% ipython --no-banner

In [1]: import numpy as np

In [2]: from numpy import linalg as LA

In [3]: np.set_printoptions(precision=1, suppress=True, linewidth=120)

In [4]: W0 = np.loadtxt("x.csv", delimiter=",")

In [5]: W0
Out[5]: 
array([[0., 0., 0., 0., 0., 0., 0., 0., 0., 0., 0., 0., 0., 0.],
       [0., 2., 0., 0., 0., 0., 0., 0., 0., 0., 0., 0., 0., 0.],
       [3., 3., 0., 0., 0., 0., 0., 0., 0., 0., 0., 0., 0., 0.],
       [0., 1., 3., 0., 0., 0., 0., 0., 0., 0., 0., 0., 0., 0.],
       [2., 1., 0., 1., 0., 0., 0., 0., 0., 0., 0., 0., 0., 0.],
       [1., 0., 1., 1., 1., 2., 0., 0., 0., 0., 0., 0., 0., 0.],
       [1., 0., 0., 2., 3., 1., 3., 0., 0., 0., 0., 0., 0., 0.],
       [1., 3., 0., 3., 0., 2., 2., 2., 0., 0., 0., 0., 0., 0.],
       [3., 0., 3., 1., 3., 0., 1., 3., 3., 0., 0., 0., 0., 0.],
       [0., 0., 0., 2., 3., 2., 3., 2., 0., 2., 0., 0., 0., 0.],
       [2., 0., 1., 0., 1., 1., 2., 3., 0., 3., 3., 0., 0., 0.],
       [2., 0., 2., 2., 0., 1., 2., 2., 0., 0., 2., 2., 0., 0.],
       [0., 1., 2., 2., 0., 2., 1., 1., 3., 0., 0., 2., 0., 0.],
       [2., 3., 0., 0., 1., 1., 0., 1., 2., 0., 0., 3., 2., 0.]])

In [6]: left, sv, VT = LA.svd(W0)

In [7]: evecs = VT[:(sv > 1e-8).sum()]

In [8]: rng = np.random.default_rng(4899)

In [9]: x = W0[10] + 5 * W0[9] + rng.integers(2) * np.eye(14)[7]

In [10]: x
Out[10]: array([ 2.,  0.,  1., 10., 16., 11., 17., 14.,  0., 13.,  3.,  0.,  0.,  0.])

In [11]: round(LA.norm(x - evecs.T @ evecs @ x), 1)
Out[11]: np.float64(0.0)

In [12]: LA.matrix_rank(np.vstack([W0, x]))
Out[12]: np.int64(13)

In [13]: np.round(LA.norm(W0, 2) / LA.norm(W0), 1)
Out[13]: np.float64(0.7)

In [14]: [round(float(x), 1) for x in LA.svd(W0, compute_uv=False)[:3]]
Out[14]: [12.5, 6.7, 5.4]

In [15]: LA.cond(W0) > 100
Out[15]: np.True_

In [16]: u = np.array([4, 2, 3, 0, 1, 2, 3, 0])

In [17]: M = -2 * np.eye(8) + np.outer(u, u)

In [18]: M
Out[18]: 
array([[14.,  8., 12.,  0.,  4.,  8., 12.,  0.],
       [ 8.,  2.,  6.,  0.,  2.,  4.,  6.,  0.],
       [12.,  6.,  7.,  0.,  3.,  6.,  9.,  0.],
       [ 0.,  0.,  0., -2.,  0.,  0.,  0.,  0.],
       [ 4.,  2.,  3.,  0., -1.,  2.,  3.,  0.],
       [ 8.,  4.,  6.,  0.,  2.,  2.,  6.,  0.],
       [12.,  6.,  9.,  0.,  3.,  6.,  7.,  0.],
       [ 0.,  0.,  0.,  0.,  0.,  0.,  0., -2.]])

In [19]: (M + M.T) / 2
Out[19]: 
array([[14.,  8., 12.,  0.,  4.,  8., 12.,  0.],
       [ 8.,  2.,  6.,  0.,  2.,  4.,  6.,  0.],
       [12.,  6.,  7.,  0.,  3.,  6.,  9.,  0.],
       [ 0.,  0.,  0., -2.,  0.,  0.,  0.,  0.],
       [ 4.,  2.,  3.,  0., -1.,  2.,  3.,  0.],
       [ 8.,  4.,  6.,  0.,  2.,  2.,  6.,  0.],
       [12.,  6.,  9.,  0.,  3.,  6.,  7.,  0.],
       [ 0.,  0.,  0.,  0.,  0.,  0.,  0., -2.]])

In [20]: np.round(np.abs(LA.eigvals(M)).max(), 1)
Out[20]: np.float64(41.0)

In [21]: LA.matrix_power(M, 2)
Out[21]: 
array([[628., 312., 468.,   0., 156., 312., 468.,   0.],
       [312., 160., 234.,   0.,  78., 156., 234.,   0.],
       [468., 234., 355.,   0., 117., 234., 351.,   0.],
       [  0.,   0.,   0.,   4.,   0.,   0.,   0.,   0.],
       [156.,  78., 117.,   0.,  43.,  78., 117.,   0.],
       [312., 156., 234.,   0.,  78., 160., 234.,   0.],
       [468., 234., 351.,   0., 117., 234., 355.,   0.],
       [  0.,   0.,   0.,   0.,   0.,   0.,   0.,   4.]])
